$ python3 -q
>>> import numpy as np
>>> np.set_printoptions(suppress=True, linewidth=160)
>>> rnd = lambda a: np.round(a, 1) + 0
>>> M = np.load("w.npy")
>>> print(M)
[[ 1.5 -1.7  1.7  0.6]
 [ 0.3 -1.   0.3  2.2]
 [-2.  -2.1  0.5  1.2]
 [-0.1 -1.3  0.9  0.6]]
>>> x = np.array([-1, -3, 1, 3])
>>> rhs = M @ x
>>> beta, lr = np.zeros(4), 1 / np.linalg.norm(M, 2) ** 2
>>> for i in range(5):
...     beta -= lr * M.T @ (M @ beta - rhs)
...     if i % 1 == 0: print(i, round(np.linalg.norm(M @ beta - rhs), 1))
... 
0 1.7
1 1.2
2 0.9
3 0.7
4 0.6
>>> print(rnd(beta))
[-1.  -3.1  1.2  2.7]
>>> out = M / np.linalg.norm(M, axis=1, keepdims=True)
>>> gram = out @ out.T
>>> print((np.abs(gram) > 0.9).astype(int))
[[1 0 0 0]
 [0 1 0 0]
 [0 0 1 0]
 [0 0 0 1]]
>>> print(rnd(np.linalg.norm(out, axis=1)))
[1. 1. 1. 1.]
>>> th = np.radians(72)
>>> R = np.eye(4)
>>> R[2, 2] = R[1, 1] = np.cos(th)
>>> R[2, 1], R[1, 2] = -np.sin(th), np.sin(th)
>>> print(rnd(R))
[[ 1.   0.   0.   0. ]
 [ 0.   0.3  1.   0. ]
 [ 0.  -1.   0.3  0. ]
 [ 0.   0.   0.   1. ]]
>>> out = M @ R.T
>>> print(np.allclose(np.linalg.norm(M, axis=1), np.linalg.norm(out, axis=1)))
True
>>> print(rnd(np.linalg.svd(M, compute_uv=False)), rnd(np.linalg.svd(out, compute_uv=False)))
[4.2 2.7 1.6 0.1] [4.2 2.7 1.6 0.1]
>>> r0 = np.array([1, 1, 3, 0])
>>> F = r0[np.abs(np.subtract.outer(np.arange(4), np.arange(4)))]
>>> print(F)
[[1 1 3 0]
 [1 1 1 3]
 [3 1 1 1]
 [0 3 1 1]]
>>> # symmetric
>>> def softmax(z):
...     e = np.exp(z - z.max(axis=-1, keepdims=True))
...     return e / e.sum(axis=-1, keepdims=True)
... 
>>> print(rnd(softmax(F[3])))
[0.  0.8 0.1 0.1]
>>> print(rnd(softmax(F).sum(axis=1)))
[1. 1. 1. 1.]
>>> scores = F @ F.T / np.sqrt(4)
>>> print(rnd(softmax(scores + np.triu(np.full(scores.shape, -np.inf), 1))))
[[1.  0.  0.  0. ]
 [0.  1.  0.  0. ]
 [0.1 0.1 0.8 0. ]
 [0.1 0.1 0.  0.8]]
>>> print(rnd(softmax(scores)[3] @ F))
[0.3 2.6 1.1 1.1]
>>> proj = np.triu(np.array([[2, 2, 1, 2], [1, 0, -3, 0], [2, 0, -3, 3], [-1, 2, 3, -2]]), 1) + np.eye(4)
>>> out = proj @ F @ np.linalg.inv(proj)
>>> print(np.trace(out), np.trace(F))
4.0 4
>>> vals, V = np.linalg.eigh(F)
>>> print(np.unique(vals.round(6) + 0, return_counts=True)[1])
[1 1 1 1]
>>> print(rnd(V @ np.diag(vals) @ V.T))
[[1. 1. 3. 0.]
 [1. 1. 1. 3.]
 [3. 1. 1. 1.]
 [0. 3. 1. 1.]]
>>> print((vals > 1e-8).sum(), (vals < -1e-8).sum())
2 2
>>> print(rnd(vals.sum()), np.trace(F))
4.0 4
>>> print(rnd(np.abs(V[:, -1])))
[0.5 0.5 0.5 0.5]
>>> print(np.abs(V[:, -1]).round(6).argmax())
1
>>> print(rnd(np.linalg.eigvalsh(F + -3 * np.eye(4))))
[-5.5 -4.6 -0.4  2.5]
>>> print(rnd(V.T @ V))
[[1. 0. 0. 0.]
 [0. 1. 0. 0.]
 [0. 0. 1. 0.]
 [0. 0. 0. 1.]]
>>> print(rnd(np.linalg.eigvalsh(F @ F)))
[ 2.4  6.4  6.6 30.6]
>>> vals, V = np.linalg.eigh(F)
>>> x = np.array([1, -2, -1, 1])
>>> print(rnd(V * np.abs(vals) @ V.T))
[[3.  0.5 1.  0.8]
 [0.5 3.1 1.1 1. ]
 [1.  1.1 3.1 0.5]
 [0.8 1.  0.5 3. ]]
>>> print((np.sign(V[:, -1].round(6)) == np.sign(V[0, -1].round(6))).astype(int))
[1 1 1 1]
>>> arr = np.array([[2.0, 1.0, 0.0], [2.0, 0.0, 0.0], [0.0, 0.0, 0.0]])
>>> print(arr)
[[2. 1. 0.]
 [2. 0. 0.]
 [0. 0. 0.]]
>>> print(np.flatnonzero(np.linalg.matrix_power((arr != 0) + (arr.T != 0) + np.eye(3), 3)[0]))
[0 1]
>>> print(rnd(np.linalg.det(arr)))
0.0
>>> print(arr @ arr)
[[6. 2. 0.]
 [4. 2. 0.]
 [0. 0. 0.]]
>>> x = np.array([2, 0, 1])
>>> h1 = np.maximum(arr @ x, 0)
>>> print(np.maximum(arr @ x, 0) - np.maximum(-arr @ x, 0))
[4. 4. 0.]
>>> print(arr * (h1 > 1e-9)[:, None])
[[2. 1. 0.]
 [2. 0. 0.]
 [0. 0. 0.]]
>>> print(arr.T @ h1)
[16.  4.  0.]
>>> mat = np.array([[0.0, -7.0, 0.0], [8.0, -5.0, 0.0], [0.0, 0.0, 3.0]])
>>> print(mat)
[[ 0. -7.  0.]
 [ 8. -5.  0.]
 [ 0.  0.  3.]]
>>> # splits into 2 blocks
>>> proj = np.triu(np.array([[-1, 2, -3], [-1, 0, -3], [-1, -1, -3]]), 1) + np.eye(3)
>>> out = proj @ mat @ np.linalg.inv(proj)
>>> print(out)
[[  16.  -49. -108.]
 [   8.  -21.  -48.]
 [   0.    0.    3.]]
>>> x = np.array([2, -3, -2])
>>> rhs = mat @ x
>>> print(rhs)
[21. 31. -6.]
>>> print(rnd(np.linalg.solve(mat, rhs)))
[ 2. -3. -2.]
>>> print(rnd(np.linalg.solve(mat.T, mat[0])))
[1. 0. 0.]
>>> q, V = np.linalg.qr(mat[:, :2])[0], np.linalg.qr(mat[:, 2:])[0]
>>> sig = np.linalg.svd(q.T @ V, compute_uv=False)
>>> print(sig)
[0.]
>>> print(np.degrees(np.arccos(sig.clip(0, 1))))
[90.]
>>> print(rnd(np.linalg.norm(q @ q.T - V @ V.T, 2)))
1.0
>>> A = np.array([[0, -2, -3, 3], [8, -4, -6, 4], [0, 2, 7, -8]])
>>> print(A)
[[ 0 -2 -3  3]
 [ 8 -4 -6  4]
 [ 0  2  7 -8]]
>>> out = A / np.linalg.norm(A, axis=1, keepdims=True)
>>> gram = out @ out.T
>>> print(rnd(np.degrees(np.arccos(np.clip(gram[2, 1], -1, 1)))))
131.3
>>> print(rnd(gram[2]))
[-1.  -0.7  1. ]
>>> print(rnd(np.linalg.norm(out, axis=1)))
[1. 1. 1.]
>>> print((np.abs(gram) > 0.9).astype(int))
[[1 0 1]
 [0 1 0]
 [1 0 1]]
>>> print(rnd(gram))
[[ 1.   0.7 -1. ]
 [ 0.7  1.  -0.7]
 [-1.  -0.7  1. ]]
>>> out = A / np.sqrt((A ** 2).mean(axis=1, keepdims=True))
>>> print(np.linalg.matrix_rank(A - A.mean(axis=1, keepdims=True)))
3
>>> print(rnd(A - A.mean(axis=1, keepdims=True)))
[[ 0.5 -1.5 -2.5  3.5]
 [ 7.5 -4.5 -6.5  3.5]
 [-0.2  1.8  6.8 -8.2]]
>>> print(np.linalg.matrix_rank(out) == np.linalg.matrix_rank(A))
True
>>> print(rnd(out[1]))
[ 1.4 -0.7 -1.   0.7]
>>> out = np.array([[9, -2], [6, -1], [9, -8], [2, 2]])
>>> print(np.einsum("ij->j", A))
[ 8 -4 -2 -1]
>>> print(np.einsum("ik,kj->ij", A, out))
[[-33  32]
 [  2  44]
 [ 59 -74]]
>>> print(out.T @ A.T)
[[-33   2  59]
 [ 32  44 -74]]
>>> print(np.einsum("ik,kj->ji", A, out))
[[-33   2  59]
 [ 32  44 -74]]
>>> print(np.linalg.matrix_rank(np.vstack([A, out.T])))
4
>>> print(np.einsum("ij,ij->i", A, A))
[ 22 132 117]
